$ python3 -q
>>> import numpy as np
>>> np.set_printoptions(precision=2, suppress=True, linewidth=140)
>>> tidy = lambda a: np.round(a, 2) + 0
>>> Y = np.array([[4, 0, 1], [1, 1, 2], [4, 0, 0], [1, 2, 5], [0, 1, 0]])
>>> Z = np.array([[1, -1, 3, -3, -3, 3, 3, -1, -2, -1, -1, -3],
...     [-1, 0, -1, 3, 2, 1, -1, 3, 1, 2, -2, 0],
...     [0, 3, 3, 1, -1, 3, -3, 2, 2, 1, 3, -2]])
>>> F = Y @ Z
>>> F
array([[  4,  -1,  15, -11, -13,  15,   9,  -2,  -6,  -3,  -1, -14],
       [  0,   5,   8,   2,  -3,  10,  -4,   6,   3,   3,   3,  -7],
       [  4,  -4,  12, -12, -12,  12,  12,  -4,  -8,  -4,  -4, -12],
       [ -1,  14,  16,   8,  -4,  20, -14,  15,  10,   8,  10, -13],
       [ -1,   0,  -1,   3,   2,   1,  -1,   3,   1,   2,  -2,   0]])
>>> # rank 3
>>> gram = F.T @ F
>>> tidy(np.linalg.eigvalsh(gram)[::-1])
array([2571.55, 1650.14,   22.31,    0.  ,    0.  ,    0.  ,    0.  ,    0.  ,    0.  ,    0.  ,    0.  ,    0.  ])
>>> gram
array([[  34,  -34,   93, -103,  -98,   87,   99,  -42,  -67,  -38,  -28,  -91],
       [ -34,  238,  201,  181,  -10,  267, -273,  258,  193,  146,  172, -155],
       [  93,  201,  690, -168, -429,  768,   24,  207,   -3,   57,  123, -618],
       [-103,  181, -168,  342,  255, -126, -366,  211,  251,  157,  139,  180],
       [ -98,  -10, -429,  255,  342, -447, -195,    2,  127,   50,    8,  399],
       [  87,  267,  768, -126, -447,  870,  -42,  285,   45,   99,  165, -684],
       [  99, -273,   24, -366, -195,  -42,  438, -303, -303, -201, -207,  -60],
       [ -42,  258,  207,  211,    2,  285, -303,  290,  215,  166,  180, -161],
       [ -67,  193,   -3,  251,  127,   45, -303,  215,  210,  141,  145,   29],
       [ -38,  146,   57,  157,   50,   99, -201,  166,  141,  102,  104,  -35],
       [ -28,  172,  123,  139,    8,  165, -207,  180,  145,  104,  130,  -89],
       [ -91, -155, -618,  180,  399, -684,  -60, -161,   29,  -35,  -89,  558]])
>>> np.linalg.matrix_rank(gram)
np.int64(3)
>>> (F @ F.T).shape
(5, 5)
>>> np.trace(gram), (F ** 2).sum()
(np.int64(4244), np.int64(4244))
